% python3 -q
>>> import numpy as np
>>> import numpy.linalg as la
>>> np.set_printoptions(precision=3, suppress=True, linewidth=160, floatmode="fixed")
>>> tidy = lambda a: np.round(a, 3) + 0
>>> F = np.loadtxt("case17.csv", delimiter=",")
>>> tidy(F)
array([[-2.966,  0.315, -0.325],
       [ 2.574,  0.144,  1.535],
       [ 0.514,  0.868,  2.825],
       [ 1.840, -0.982, -2.157],
       [-1.937,  0.969,  2.076],
       [ 2.516,  0.182,  1.624],
       [-2.572, -0.145, -1.537],
       [ 1.621,  0.587,  2.455],
       [ 2.936, -0.229,  0.570],
       [ 1.670, -1.000, -2.283],
       [-2.955,  0.278, -0.434],
       [-0.934,  1.021,  2.662],
       [ 2.477, -0.843, -1.467],
       [-2.652,  0.769,  1.171],
       [ 1.132,  0.732,  2.680],
       [ 2.639, -0.776, -1.198],
       [ 1.579, -1.007, -2.343],
       [ 2.896, -0.586, -0.518],
       [ 2.891, -0.150,  0.788],
       [-2.952,  0.267, -0.465],
       [ 2.499,  0.193,  1.649],
       [-0.350, -0.897, -2.841],
       [-1.758, -0.539, -2.371],
       [-2.972,  0.402, -0.068],
       [-1.617, -0.588, -2.457],
       [-0.633, -0.845, -2.808],
       [-2.712, -0.040, -1.281],
       [ 2.688,  0.059,  1.330],
       [-1.830, -0.512, -2.322],
       [ 2.673, -0.759, -1.130],
       [ 1.223,  0.707,  2.646],
       [-1.305,  1.020,  2.501]])
>>> T = np.stack([F, 4 * F, F[::-1]])
>>> (T @ F.T).shape
(3, 32, 32)
>>> tidy(np.einsum("bij,cij->bc", T, T))
array([[ 288.000, 1152.000,  -19.902],
       [1152.000, 4608.000,  -79.607],
       [ -19.902,  -79.607,  288.000]])
>>> la.matrix_rank(T.reshape(3, -1))
np.int64(2)
>>> tidy(la.norm(T, axis=(1, 2)))
array([16.971, 67.882, 16.971])
>>> rank = la.matrix_rank(F)
>>> rank
np.int64(2)
>>> null = la.svd(F)[2][rank:].T
>>> tidy(null @ null.T)
array([[ 0.018,  0.126, -0.042],
       [ 0.126,  0.884, -0.295],
       [-0.042, -0.295,  0.098]])
>>> [int(la.matrix_rank(np.delete(F, i, axis=0))) for i in range(32)]
[2, 2, 2, 2, 2, 2, 2, 2, 2, 2, 2, 2, 2, 2, 2, 2, 2, 2, 2, 2, 2, 2, 2, 2, 2, 2, 2, 2, 2, 2, 2, 2]
>>> cen = F - F.mean(axis=0)
>>> Uu, sigma, Vt = la.svd(cen, full_matrices=False)
>>> tidy(sigma ** 2 / (sigma ** 2).sum())
array([0.582, 0.418, 0.000])
>>> print(tidy(cen.mean(axis=0)))
[0.000 0.000 0.000]
>>> rng = np.random.default_rng(1091)
>>> B = F + rng.integers(-2, 3, (32, 2)) @ rng.integers(-2, 3, (2, 3))
>>> tidy(B)
array([[-5.966,  6.315, -3.325],
       [ 1.574,  2.144,  0.535],
       [-0.486,  2.868,  1.825],
       [ 1.840, -0.982, -2.157],
       [ 2.063, -7.031,  6.076],
       [ 4.516, -3.818,  3.624],
       [-2.572, -0.145, -1.537],
       [ 1.621,  0.587,  2.455],
       [ 0.936,  3.771, -1.430],
       [-1.330,  5.000, -5.283],
       [ 0.045, -5.722,  2.566],
       [-0.934,  1.021,  2.662],
       [ 2.477, -0.843, -1.467],
       [-4.652,  4.769, -0.829],
       [ 0.132,  2.732,  1.680],
       [ 3.639, -2.776, -0.198],
       [ 1.579, -1.007, -2.343],
       [ 3.896, -2.586,  0.482],
       [ 1.891,  1.850, -0.212],
       [-5.952,  6.267, -3.465],
       [ 1.499,  2.193,  0.649],
       [ 3.650, -8.897,  1.159],
       [-2.758,  1.461, -3.371],
       [ 1.028, -7.598,  3.932],
       [-1.617, -0.588, -2.457],
       [-3.633,  5.155, -5.808],
       [-2.712, -0.040, -1.281],
       [ 2.688,  0.059,  1.330],
       [-1.830, -0.512, -2.322],
       [ 3.673, -2.759, -0.130],
       [ 2.223, -1.293,  3.646],
       [ 1.695, -4.980,  5.501]])
>>> tidy(la.svd(B - F, compute_uv=False))
array([27.276,  0.000,  0.000])
>>> print(tidy(B - F))
[[-3.000  6.000 -3.000]
 [-1.000  2.000 -1.000]
 [-1.000  2.000 -1.000]
 [ 0.000  0.000  0.000]
 [ 4.000 -8.000  4.000]
 [ 2.000 -4.000  2.000]
 [ 0.000  0.000  0.000]
 [ 0.000  0.000  0.000]
 [-2.000  4.000 -2.000]
 [-3.000  6.000 -3.000]
 [ 3.000 -6.000  3.000]
 [ 0.000  0.000  0.000]
 [ 0.000  0.000  0.000]
 [-2.000  4.000 -2.000]
 [-1.000  2.000 -1.000]
 [ 1.000 -2.000  1.000]
 [ 0.000  0.000  0.000]
 [ 1.000 -2.000  1.000]
 [-1.000  2.000 -1.000]
 [-3.000  6.000 -3.000]
 [-1.000  2.000 -1.000]
 [ 4.000 -8.000  4.000]
 [-1.000  2.000 -1.000]
 [ 4.000 -8.000  4.000]
 [ 0.000  0.000  0.000]
 [-3.000  6.000 -3.000]
 [ 0.000  0.000  0.000]
 [ 0.000  0.000  0.000]
 [ 0.000  0.000  0.000]
 [ 1.000 -2.000  1.000]
 [ 1.000 -2.000  1.000]
 [ 3.000 -6.000  3.000]]
>>> print(la.matrix_rank(B - F, tol=1e-8))
1
